$ ipython --no-banner

In [1]: import numpy as np

In [2]: from numpy import linalg as LA

In [3]: np.set_printoptions(precision=4, suppress=True, linewidth=100)

In [4]: tidy = lambda a: np.round(a, 4) + 0

In [5]: E = np.load("m.npy")

In [6]: E
Out[6]: 
array([[  9,   5,  -9,  -9,  -5,   9],
       [  2,  -9,  -1,  -2,   9,   1],
       [  9,  -8,   1,  -9,   8,  -1],
       [-27, -15,  27,  -9,  -5,   9],
       [ -6,  27,   3,  -2,   9,   1],
       [-27,  24,  -3,  -9,   8,  -1]])

In [7]: x = np.array([-3, 3, -2, -2, 2, -3])

In [8]: y = E @ x

In [9]: y
Out[9]: array([-13, -12, -16, -37, 112, 196])

In [10]: tidy(LA.solve(E, y))
Out[10]: array([-3.,  3., -2., -2.,  2., -3.])

In [11]: print(tidy(LA.solve(E.T, E[2])))
[0. 0. 1. 0. 0. 0.]

In [12]: other = E / np.sqrt((E ** 2).mean(axis=1, keepdims=True))

In [13]: print(LA.matrix_rank(E - E.mean(axis=1, keepdims=True)))
5

In [14]: LA.matrix_rank(other) == LA.matrix_rank(E)
Out[14]: np.True_

In [15]: print(tidy(LA.norm(other, axis=1)))
[2.4495 2.4495 2.4495 2.4495 2.4495 2.4495]

In [16]: J = np.load("data.npy")

In [17]: J
Out[17]: 
array([[ 6,  0,  6],
       [-4,  0, -4],
       [ 0,  0,  0],
       [ 4,  0,  4]])

In [18]: # looks like rank 1

In [19]: print(tidy(LA.norm(J, 1)), tidy(LA.norm(J, np.inf)))
14.0 12.0

In [20]: tidy(LA.norm(J) ** 2 / LA.norm(J, 2) ** 2)
Out[20]: np.float64(1.0)

In [21]: tidy(LA.norm(J, "nuc"))
Out[21]: np.float64(11.6619)

In [22]: print(J[0] @ J[2])
0

In [23]: print(tidy(LA.norm(J[0], 1)), tidy(LA.norm(J[0], np.inf)))
12.0 6.0

In [24]: U, s, VT = LA.svd(J)

In [25]: np.argmax(s[:-1] / (s[1:] + 1e-6)) + 1
Out[25]: np.int64(1)

In [26]: other = U[:, :1] @ np.diag(s[:1]) @ VT[:1]

In [27]: LA.matrix_rank(other)
Out[27]: np.int64(1)

In [28]: other
Out[28]: 
array([[ 6.,  0.,  6.],
       [-4.,  0., -4.],
       [ 0.,  0.,  0.],
       [ 4.,  0.,  4.]])

In [29]: LA.matrix_rank(J, rtol=0.05)
Out[29]: np.int64(1)

In [30]: np.abs(J - other).max()
Out[30]: np.float64(0.0)

In [31]: tidy(LA.norm(J - other, 2)), tidy(s[1])
Out[31]: (np.float64(0.0), np.float64(0.0))

In [32]: rk = LA.matrix_rank(J)

In [33]: rk
Out[33]: np.int64(1)

In [34]: ns = LA.svd(J)[2][rk:].T

In [35]: [int(LA.matrix_rank(np.delete(J, i, axis=0))) for i in range(4)]
Out[35]: [1, 1, 1, 1]

In [36]: [int(LA.matrix_rank(J[:, :j + 1])) for j in range(3)]
Out[36]: [1, 1, 1]

In [37]: m1 = np.load("x.npy")

In [38]: m1
Out[38]: 
array([[-1,  0, -1,  0],
       [ 1, -2,  1, -2],
       [-1,  0, -1,  0],
       [ 1, -2,  1, -2]])

In [39]: # column 2 repeats column 0

In [40]: W1 = np.array([[3, 0, 1, 3], [1, 2, 1, 2], [2, 3, 2, 3], [3, 2, 3, 1]])

In [41]: beta = np.array([1, -1, 2, -2])

In [42]: H = np.maximum(m1 @ W1 + beta, 0)

In [43]: (H > 0).astype(int)
Out[43]: 
array([[0, 0, 0, 0],
       [0, 0, 0, 0],
       [0, 0, 0, 0],
       [0, 0, 0, 0]])

In [44]: C = np.array([[1, 2, 1], [0, 0, 2], [1, 1, 0], [0, 0, 0]])

In [45]: (H @ C).round(6).argmax(axis=1)
Out[45]: array([0, 0, 0, 0])

In [46]: rk = LA.matrix_rank(m1)

In [47]: rk
Out[47]: np.int64(2)

In [48]: ns = LA.svd(m1)[2][rk:].T

In [49]: tidy(m1 @ ns)
Out[49]: 
array([[0., 0.],
       [0., 0.],
       [0., 0.],
       [0., 0.]])

In [50]: ns.shape
Out[50]: (4, 2)

In [51]: x = np.array([5, 2, 3, 2])

In [52]: h = np.maximum(m1 @ x, 0)

In [53]: tidy(np.tanh(m1 @ x))
Out[53]: array([-1.,  0., -1.,  0.])

In [54]: print(np.flatnonzero(h > 1e-9))
[]

In [55]: m1.T @ h
Out[55]: array([0, 0, 0, 0])

In [56]: np.maximum(m1 @ x, 0) - np.maximum(-m1 @ x, 0)
Out[56]: array([-8,  0, -8,  0])

In [57]: h
Out[57]: array([0, 0, 0, 0])

In [58]: A = np.load("arr.npy")

In [59]: A
Out[59]: 
array([[4., 1., 0.],
       [0., 4., 1.],
       [0., 0., 4.]])

In [60]: gram = A.T @ A

In [61]: tidy(LA.eigvalsh(gram)[::-1])
Out[61]: array([22.4326, 16.5039, 11.0636])

In [62]: np.diag(gram)
Out[62]: array([16., 17., 17.])

In [63]: (A @ A.T).shape
Out[63]: (3, 3)

In [64]: np.allclose(gram, gram.T)
Out[64]: True

In [65]: W1 = np.array([[0, 1, 2, 0, 0], [1, 1, 2, 1, 3], [0, 2, 3, 1, 1]])

In [66]: beta = np.array([8, -5, 2, 6, -3])

In [67]: H = np.maximum(A @ W1 + beta, 0)

In [68]: H
Out[68]: 
array([[ 9.,  0., 12.,  7.,  0.],
       [12.,  1., 13., 11., 10.],
       [ 8.,  3., 14., 10.,  1.]])

In [69]: (H > 0).astype(int)
Out[69]: 
array([[1, 0, 1, 1, 0],
       [1, 1, 1, 1, 1],
       [1, 1, 1, 1, 1]])

In [70]: C = np.array([[0, 1, 2], [2, 1, 2], [2, 1, 1], [1, 2, 2], [0, 1, 1]])

In [71]: (H @ C).round(6).argmax(axis=1)
Out[71]: array([2, 2, 2])

In [72]: rng = np.random.default_rng(77428)

In [73]: other = A + rng.integers(-2, 3, (3, 2)) @ rng.integers(-2, 3, (2, 3))

In [74]: other
Out[74]: 
array([[ 4., -1.,  4.],
       [ 4.,  1.,  5.],
       [ 4.,  0.,  2.]])

In [75]: tidy(LA.svd(other - A, compute_uv=False))
Out[75]: array([7.4208, 5.0923, 0.    ])

In [76]: LA.matrix_rank(other - A, tol=1e-8)
Out[76]: np.int64(2)

In [77]: mat = np.load("case14.npy")

In [78]: tidy(mat)
Out[78]: 
array([[4.8559, 1.1128, 0.6548, 1.7208],
       [1.1128, 2.0107, 3.1999, 0.051 ],
       [0.6548, 3.1999, 5.4384, 0.0927],
       [1.7208, 0.051 , 0.0927, 4.695 ]])

In [79]: idx = rng.permutation(4)

In [80]: idx
Out[80]: array([3, 1, 2, 0])

In [81]: other = mat[idx][:, idx]

In [82]: tidy(LA.det(other)), tidy(LA.det(mat[idx]))
Out[82]: (np.float64(0.0), np.float64(0.0))

In [83]: tidy(np.sort(np.abs(LA.eigvals(other))))
Out[83]: array([0., 3., 6., 8.])

In [84]: print(np.trace(other))
17.0

In [85]: tidy(other)
Out[85]: 
array([[4.695 , 0.051 , 0.0927, 1.7208],
       [0.051 , 2.0107, 3.1999, 1.1128],
       [0.0927, 3.1999, 5.4384, 0.6548],
       [1.7208, 1.1128, 0.6548, 4.8559]])

In [86]: rk = LA.matrix_rank(other)

In [87]: rk
Out[87]: np.int64(3)

In [88]: ns = LA.svd(other)[2][rk:].T

In [89]: [int(LA.matrix_rank(other[:i])) for i in range(1, len(other) + 1)]
Out[89]: [1, 2, 3, 3]

In [90]: print(ns.shape)
(4, 1)

In [91]: tidy(ns @ ns.T)
Out[91]: 
array([[ 0.0031,  0.0476, -0.0271, -0.0084],
       [ 0.0476,  0.7364, -0.4185, -0.1292],
       [-0.0271, -0.4185,  0.2379,  0.0734],
       [-0.0084, -0.1292,  0.0734,  0.0227]])

In [92]: np.allclose(other @ ns, 0)
Out[92]: True

In [93]: LA.matrix_rank(other.T @ other), LA.matrix_rank(other @ other.T)
Out[93]: (np.int64(3), np.int64(3))

In [94]: [int(LA.matrix_rank(np.delete(other, i, axis=0))) for i in range(4)]
Out[94]: [3, 3, 3, 3]

In [95]: tidy(ns[:, 0] / ns[np.abs(ns[:, 0]).round(6).argmax(), 0])
Out[95]: array([ 0.0647,  1.    , -0.5684, -0.1755])

In [96]: rk = LA.matrix_rank(mat)

In [97]: print(rk)
3

In [98]: ns = LA.svd(mat)[2][rk:].T

In [99]: tidy(mat @ ns)
Out[99]: 
array([[0.],
       [0.],
       [0.],
       [0.]])

In [100]: np.allclose(mat @ ns, 0)
Out[100]: True

In [101]: vals, evecs = LA.eigh(mat)

In [102]: x = np.array([0, 1, 0, 2])

In [103]: tidy(LA.eigvalsh(mat[1:, 1:]))
Out[103]: array([0.0946, 4.6908, 7.3588])

In [104]: tidy(np.abs(mat).sum(axis=1).max()), tidy(np.abs(vals).max())
Out[104]: (np.float64(9.3858), np.float64(8.0))

In [105]: tidy(x @ mat @ x)
Out[105]: np.float64(20.9949)

In [106]: tidy(x @ mat @ x / (x @ x)), tidy(vals[0]), tidy(vals[-1])
Out[106]: (np.float64(4.199), np.float64(0.0), np.float64(8.0))

In [107]: U, s, VT = LA.svd(mat, full_matrices=False)

In [108]: tidy(np.abs(VT[0]))
Out[108]: array([0.4579, 0.4661, 0.7089, 0.2655])

In [109]: tidy(np.sqrt((s ** 2).sum())), tidy(LA.norm(mat))
Out[109]: (np.float64(10.4403), np.float64(10.4403))

In [110]: tidy(s / s[0])
Out[110]: array([1.   , 0.75 , 0.375, 0.   ])

In [111]: tidy(s)
Out[111]: array([8., 6., 3., 0.])

In [112]: np.abs(U[:, 0]).round(6).argmax()
Out[112]: np.int64(2)

In [113]: print(tidy(np.cumsum(s ** 2) / np.sum(s ** 2)))
[0.5872 0.9174 1.     1.    ]

In [114]: F = np.array([[1, -2, 4], [1, -1, 1], [1, 0, 0]])

In [115]: proj = np.triu(np.array([[-2, 1, 3], [2, 1, -1], [-1, 2, 1]]), 1) + np.eye(3)

In [116]: other = proj @ F @ LA.inv(proj)

In [117]: proj @ F - F @ proj
Out[117]: 
array([[ 4., -2., -4.],
       [-1., -1., -4.],
       [ 0., -1., -3.]])

In [118]: tidy(LA.det(other))
Out[118]: np.float64(2.0)

In [119]: print(np.poly(other))
[ 1.  0. -3. -2.]

In [120]: M = np.array([[6, 8, -7],
     ...:     [12, 10, -7],
     ...:     [0, 0, 0],
     ...:     [0, 0, 0],
     ...:     [0, 0, 0],
     ...:     [6, 2, 0],
     ...:     [6, 8, -7],
     ...:     [6, -4, -8],
     ...:     [12, 10, -7],
     ...:     [6, 8, -7],
     ...:     [0, 0, 0],
     ...:     [0, 0, 0],
     ...:     [6, 2, 0],
     ...:     [12, 4, -15],
     ...:     [0, 0, 0]])

In [121]: # rows 2 and 3 are equal

In [122]: other = np.c_[M[:, :1] @ np.array([[0]]), np.array([0, 1, 1, 2, 2, 1, 1, 2, 0, 1, 1, 2, 2, 1, 2])]

In [123]: print(other)
[[0 0]
 [0 1]
 [0 1]
 [0 2]
 [0 2]
 [0 1]
 [0 1]
 [0 2]
 [0 0]
 [0 1]
 [0 1]
 [0 2]
 [0 2]
 [0 1]
 [0 2]]

In [124]: LA.matrix_rank(np.c_[M, other])
Out[124]: np.int64(4)

In [125]: LA.matrix_rank(other)
Out[125]: np.int64(1)

In [126]: tidy(LA.lstsq(M, other[:, 0])[0])
Out[126]: array([0., 0., 0.])
